$ python3 -q
>>> import numpy as np
>>> np.set_printoptions(precision=2, suppress=True, linewidth=160, floatmode="fixed")
>>> W0 = np.load("layer0.npy")
>>> W0
array([[ 3,  2,  3,  2,  0, -2],
       [ 1,  2, -2,  1,  0,  1],
       [ 3, -1,  3,  3,  3,  2],
       [-3,  1,  1,  0,  2,  0],
       [-1,  2,  2,  2,  2,  1],
       [ 1, -2,  2,  3, -3, -1],
       [ 0, -2,  1, -2,  2,  1],
       [ 1, -2,  0, -2, -1,  0],
       [ 1,  1, -3,  2, -2, -1],
       [-3, -3,  1, -2, -2,  2],
       [ 1, -2,  2,  2, -1, -3],
       [ 1,  3,  0,  1,  3, -3],
       [-1,  3, -2,  2,  0, -2],
       [ 0, -4,  9, -1,  0, -5]])
>>> rng = np.random.default_rng(20077)
>>> other = W0 + rng.integers(-2, 3, (14, 5)) @ rng.integers(-2, 3, (5, 6))
>>> other
array([[  5,  -3,  -5,  10,   1,   6],
       [ -2,   5,  -3,  -2,   4,   7],
       [  2,  -3,   0,   8,   5,   1],
       [ -4,   1,   3,  -2,   1,   8],
       [ -3,   7,   6,  -6,   3,   3],
       [  7,  -9,  -1,   7,  -4,  -6],
       [  0,   0,   6,  -6,   1,  -9],
       [ -5,   6,   4,  -4,  -5,   8],
       [  3,   2,  -5,  -3,   3,  -6],
       [ -1,   0,   2, -11,   3,  -8],
       [  0,  -2,   3,   6,  -7,   5],
       [ -5,   9,   4,  -3,   3,   5],
       [  1,   2,  -7,   1,   5,  -2],
       [ -3,  -5,  11,  -2,   5,  -9]])
>>> np.abs(other - W0).sum(axis=1)
array([32, 20, 14, 14, 22, 26, 22, 32, 20, 30, 20, 28, 14, 16])
>>> other - W0
array([[  2,  -5,  -8,   8,   1,   8],
       [ -3,   3,  -1,  -3,   4,   6],
       [ -1,  -2,  -3,   5,   2,  -1],
       [ -1,   0,   2,  -2,  -1,   8],
       [ -2,   5,   4,  -8,   1,   2],
       [  6,  -7,  -3,   4,  -1,  -5],
       [  0,   2,   5,  -4,  -1, -10],
       [ -6,   8,   4,  -2,  -4,   8],
       [  2,   1,  -2,  -5,   5,  -5],
       [  2,   3,   1,  -9,   5, -10],
       [ -1,   0,   1,   4,  -6,   8],
       [ -6,   6,   4,  -4,   0,   8],
       [  2,  -1,  -5,  -1,   5,   0],
       [ -3,  -1,   2,  -1,   5,  -4]])
>>> np.round(np.linalg.svd(other - W0, compute_uv=False), 2) + 0
array([27.60, 25.96, 14.02,  7.71,  5.11,  0.00])
>>> P = W0 @ np.linalg.solve(W0.T @ W0, W0.T)
>>> round(float(np.trace(P)), 2)
6.0
>>> P @ W0[:, 1]
array([ 2.00,  2.00, -1.00,  1.00,  2.00, -2.00, -2.00, -2.00,  1.00, -3.00, -2.00,  3.00,  3.00, -4.00])
>>> np.allclose(P @ P, P)
True
>>> other = np.array([[3, 1, 0, 3, 2, 0, 0, 1, 3, 3, 2],
...     [0, 0, 3, 1, 0, 1, 0, 3, 3, 1, 3],
...     [0, 1, 3, 1, 1, 0, 3, 2, 0, 2, 3],
...     [2, 3, 0, 3, 0, 3, 1, 2, 0, 3, 3],
...     [0, 0, 2, 1, 1, 2, 2, 3, 0, 1, 0],
...     [0, 2, 1, 3, 0, 1, 3, 2, 1, 1, 3],
...     [3, 1, 3, 2, 2, 3, 2, 2, 3, 1, 0],
...     [1, 3, 0, 1, 3, 3, 2, 1, 3, 2, 3],
...     [1, 0, 0, 2, 0, 1, 3, 1, 0, 3, 1],
...     [2, 1, 2, 0, 0, 1, 2, 0, 1, 0, 1],
...     [0, 2, 2, 0, 2, 1, 2, 1, 2, 3, 1]])
>>> J = np.tril(other)
>>> J
array([[3, 0, 0, 0, 0, 0, 0, 0, 0, 0, 0],
       [0, 0, 0, 0, 0, 0, 0, 0, 0, 0, 0],
       [0, 1, 3, 0, 0, 0, 0, 0, 0, 0, 0],
       [2, 3, 0, 3, 0, 0, 0, 0, 0, 0, 0],
       [0, 0, 2, 1, 1, 0, 0, 0, 0, 0, 0],
       [0, 2, 1, 3, 0, 1, 0, 0, 0, 0, 0],
       [3, 1, 3, 2, 2, 3, 2, 0, 0, 0, 0],
       [1, 3, 0, 1, 3, 3, 2, 1, 0, 0, 0],
       [1, 0, 0, 2, 0, 1, 3, 1, 0, 0, 0],
       [2, 1, 2, 0, 0, 1, 2, 0, 1, 0, 0],
       [0, 2, 2, 0, 2, 1, 2, 1, 2, 3, 1]])
>>> W = np.array([[2, -5, 4, 2],
...     [-3, -3, 1, 0],
...     [4, -3, 4, -4],
...     [-1, 4, -3, 0],
...     [0, 3, 4, 1],
...     [-2, 5, 3, -4],
...     [-4, 5, 1, 1],
...     [-1, -2, -4, 5],
...     [-4, -5, 1, 1],
...     [-4, 1, -5, 4],
...     [1, -2, -4, -5]])
>>> beta = np.array([2, -5, 4, 9])
>>> H = np.maximum(J @ W + beta, 0)
>>> H
array([[ 8,  0, 16, 15],
       [ 2,  0,  4,  9],
       [11,  0, 17,  0],
       [ 0,  0,  6, 13],
       [ 9,  0, 13,  2],
       [ 0,  3,  4,  1],
       [ 1,  7, 42,  0],
       [ 0, 17, 27,  9],
       [ 0, 16,  4, 15],
       [ 0,  0, 27,  4],
       [ 0,  0,  6, 15]])
>>> (H > 0).astype(int)
array([[1, 0, 1, 1],
       [1, 0, 1, 1],
       [1, 0, 1, 0],
       [0, 0, 1, 1],
       [1, 0, 1, 1],
       [0, 1, 1, 1],
       [1, 1, 1, 0],
       [0, 1, 1, 1],
       [0, 1, 1, 1],
       [0, 0, 1, 1],
       [0, 0, 1, 1]])
>>> C = np.array([[2, 0], [2, 5], [5, 4], [-5, 1]])
>>> H @ C
array([[ 21,  79],
       [-21,  25],
       [107,  68],
       [-35,  37],
       [ 73,  54],
       [ 21,  32],
       [226, 203],
       [124, 202],
       [-23, 111],
       [115, 112],
       [-45,  39]])
>>> (H @ C).round(6).argmax(axis=1)
array([1, 1, 0, 1, 0, 1, 0, 1, 1, 0, 1])
>>> W @ C
array([[  4,  -7],
       [ -7, -11],
       [ 42,  -3],
       [ -9,   8],
       [ 21,  32],
       [ 41,  33],
       [  2,  30],
       [-51, -21],
       [-18, -20],
       [-51, -11],
       [  3, -31]])
>>> cen = H - H.mean(axis=0)
>>> vecs = np.linalg.svd(cen)[2][:1]
>>> other = cen - cen @ vecs.T @ vecs
>>> np.round(np.linalg.norm(other) / np.linalg.norm(cen), 2)
np.float64(0.59)
>>> (cen @ vecs.T).std(axis=0)
array([12.35])
>>> other.std(axis=0)
array([4.08, 6.11, 1.35, 5.04])
>>> np.cov(cen @ vecs.T, rowvar=False)
array(167.76)
>>> arr = np.array([[1, 1, 0, 1, 1, 2, 2, 1, 1, 1, 0],
...     [0, 0, 0, 0, 0, 1, 1, 1, 1, 1, 2],
...     [1, 2, 0, 0, 2, 2, 0, 1, 1, 1, 0],
...     [0, 1, 1, 1, 0, 0, 0, 0, 1, 2, 0],
...     [2, 2, 2, 2, 0, 0, 0, 0, 2, 1, 1],
...     [2, 2, 2, 0, 1, 2, 2, 0, 0, 2, 2],
...     [0, 1, 2, 0, 0, 1, 1, 1, 2, 2, 0],
...     [0, 0, 0, 1, 1, 1, 1, 0, 2, 1, 1],
...     [2, 1, 1, 1, 2, 0, 1, 0, 0, 2, 2],
...     [2, 0, 2, 1, 1, 0, 2, 0, 2, 0, 2],
...     [1, 1, 1, 2, 0, 2, 2, 2, 1, 1, 2],
...     [2, 2, 2, 2, 0, 1, 0, 1, 0, 1, 2],
...     [2, 2, 2, 2, 0, 2, 2, 2, 1, 1, 2],
...     [0, 1, 2, 2, 2, 1, 2, 0, 2, 0, 0],
...     [2, 2, 2, 0, 2, 2, 0, 2, 0, 0, 0],
...     [2, 2, 1, 2, 0, 1, 0, 2, 2, 0, 0]])
>>> arr[14] = arr[2]
>>> arr
array([[1, 1, 0, 1, 1, 2, 2, 1, 1, 1, 0],
       [0, 0, 0, 0, 0, 1, 1, 1, 1, 1, 2],
       [1, 2, 0, 0, 2, 2, 0, 1, 1, 1, 0],
       [0, 1, 1, 1, 0, 0, 0, 0, 1, 2, 0],
       [2, 2, 2, 2, 0, 0, 0, 0, 2, 1, 1],
       [2, 2, 2, 0, 1, 2, 2, 0, 0, 2, 2],
       [0, 1, 2, 0, 0, 1, 1, 1, 2, 2, 0],
       [0, 0, 0, 1, 1, 1, 1, 0, 2, 1, 1],
       [2, 1, 1, 1, 2, 0, 1, 0, 0, 2, 2],
       [2, 0, 2, 1, 1, 0, 2, 0, 2, 0, 2],
       [1, 1, 1, 2, 0, 2, 2, 2, 1, 1, 2],
       [2, 2, 2, 2, 0, 1, 0, 1, 0, 1, 2],
       [2, 2, 2, 2, 0, 2, 2, 2, 1, 1, 2],
       [0, 1, 2, 2, 2, 1, 2, 0, 2, 0, 0],
       [1, 2, 0, 0, 2, 2, 0, 1, 1, 1, 0],
       [2, 2, 1, 2, 0, 1, 0, 2, 2, 0, 0]])
>>> arr.sum(axis=0)
array([18, 20, 18, 17, 12, 18, 16, 12, 19, 17, 16])
>>> np.abs(arr).max()
np.int64(2)
>>> round(float(np.linalg.norm(arr)), 2)
17.58
>>> arr[16]
Traceback (most recent call last):
  File "<python-input-39>", line 1, in <module>
    arr[16]
    ~~~^^^^
IndexError: index 16 is out of bounds for axis 0 with size 16
>>> x0 = np.array([-1, 2, -1, -2, 0, 1, -2, 1, 1, 0, -1])
>>> rhs = arr @ x0
>>> np.round(np.linalg.lstsq(arr, rhs)[0], 2) + 0
array([-1.00,  2.00, -1.00, -2.00,  0.00,  1.00, -2.00,  1.00,  1.00,  0.00, -1.00])
>>> rhs = rhs + 0.1 * rng.normal(size=16)
>>> rhs
array([-0.99, -1.01,  7.03, -0.06, -2.99, -4.13,  1.98, -2.11, -6.96, -9.80, -5.00, -4.07, -4.88, -5.13,  6.99,  2.09])
>>> beta, *_ = np.linalg.lstsq(arr, rhs)
>>> [round(float(np.linalg.norm(np.linalg.solve(arr.T @ arr + lam * np.eye(11), arr.T @ rhs))), 2) for lam in (0, 1, 10, 100)]
[4.25, 3.8, 2.57, 0.77]
>>> beta.round()
array([-1.00,  2.00, -1.00, -2.00,  0.00,  1.00, -2.00,  1.00,  1.00, -0.00, -1.00])
>>> np.round(arr.T @ (rhs - arr @ beta), 2) + 0
array([0.00, 0.00, 0.00, 0.00, 0.00, 0.00, 0.00, 0.00, 0.00, 0.00, 0.00])
>>> beta
array([-0.93,  2.01, -1.03, -2.06,  0.01,  0.89, -1.95,  1.11,  1.02, -0.02, -1.01])
>>> np.round(np.linalg.norm(rhs - arr @ beta), 2)
np.float64(0.14)
>>> def softmax(z):
...     e = np.exp(z - z.max(axis=-1, keepdims=True))
...     return e / e.sum(axis=-1, keepdims=True)
... 
>>> softmax(arr).sum(axis=1)
array([1.00, 1.00, 1.00, 1.00, 1.00, 1.00, 1.00, 1.00, 1.00, 1.00, 1.00, 1.00, 1.00, 1.00, 1.00, 1.00])
>>> softmax(arr[2])
array([0.07, 0.20, 0.03, 0.03, 0.20, 0.20, 0.03, 0.07, 0.07, 0.07, 0.03])
>>> softmax(arr[2] + 3)
array([0.07, 0.20, 0.03, 0.03, 0.20, 0.20, 0.03, 0.07, 0.07, 0.07, 0.03])
>>> scores = arr @ arr.T / np.sqrt(11)
>>> softmax(scores)[2] @ arr
array([1.30, 1.73, 0.86, 0.75, 1.16, 1.67, 0.84, 0.98, 0.99, 1.07, 0.75])
>>> softmax(scores).round(6).argmax(axis=1)
array([12, 10,  2,  4,  4,  5,  6, 10,  5,  9, 12, 12, 12, 13,  2, 12])
>>> z = rng.permutation(11)
>>> other = arr[:, z] * rng.choice([-1, 1], 11)
>>> other
array([[-1, -1,  1,  0,  1, -1, -2,  2,  0, -1, -1],
       [ 0, -1,  0,  0,  0, -1, -1,  1,  2, -1,  0],
       [ 0, -1,  2,  0,  1, -1, -2,  0,  0, -1, -2],
       [-1,  0,  0, -1,  0, -2,  0,  0,  0, -1, -1],
       [-2,  0,  0, -2,  2, -1,  0,  0,  1, -2, -2],
       [ 0,  0,  1, -2,  2, -2, -2,  2,  2,  0, -2],
       [ 0, -1,  0, -2,  0, -2, -1,  1,  0, -2, -1],
       [-1,  0,  1,  0,  0, -1, -1,  1,  1, -2,  0],
       [-1,  0,  2, -1,  2, -2,  0,  1,  2,  0, -1],
       [-1,  0,  1, -2,  2,  0,  0,  2,  2, -2,  0],
       [-2, -2,  0, -1,  1, -1, -2,  2,  2, -1, -1],
       [-2, -1,  0, -2,  2, -1, -1,  0,  2,  0, -2],
       [-2, -2,  0, -2,  2, -1, -2,  2,  2, -1, -2],
       [-2,  0,  2, -2,  0,  0, -1,  2,  0, -2, -1],
       [ 0, -1,  2,  0,  1, -1, -2,  0,  0, -1, -2],
       [-2, -2,  0, -1,  2,  0, -1,  0,  0, -2, -2]])
>>> left, _, Vh = np.linalg.svd(arr.T @ other)
>>> np.round(left @ Vh, 2) + 0
array([[ 0.00,  0.00,  0.00,  0.00,  1.00,  0.00,  0.00,  0.00,  0.00,  0.00,  0.00],
       [ 0.00,  0.00,  0.00,  0.00,  0.00,  0.00,  0.00,  0.00,  0.00,  0.00, -1.00],
       [ 0.00,  0.00,  0.00, -1.00,  0.00,  0.00,  0.00,  0.00,  0.00,  0.00,  0.00],
       [-1.00,  0.00,  0.00,  0.00,  0.00,  0.00,  0.00,  0.00,  0.00,  0.00,  0.00],
       [ 0.00,  0.00,  1.00,  0.00,  0.00,  0.00,  0.00,  0.00,  0.00,  0.00,  0.00],
       [ 0.00,  0.00,  0.00,  0.00,  0.00,  0.00, -1.00,  0.00,  0.00,  0.00,  0.00],
       [ 0.00,  0.00,  0.00,  0.00,  0.00,  0.00,  0.00,  1.00,  0.00,  0.00,  0.00],
       [ 0.00, -1.00,  0.00,  0.00,  0.00,  0.00,  0.00,  0.00,  0.00,  0.00,  0.00],
       [ 0.00,  0.00,  0.00,  0.00,  0.00,  0.00,  0.00,  0.00,  0.00, -1.00,  0.00],
       [ 0.00,  0.00,  0.00,  0.00,  0.00, -1.00,  0.00,  0.00,  0.00,  0.00,  0.00],
       [ 0.00,  0.00,  0.00,  0.00,  0.00,  0.00,  0.00,  0.00,  1.00,  0.00,  0.00]])
>>> z
array([ 3,  7,  4,  2,  0,  9,  5,  6, 10,  8,  1])
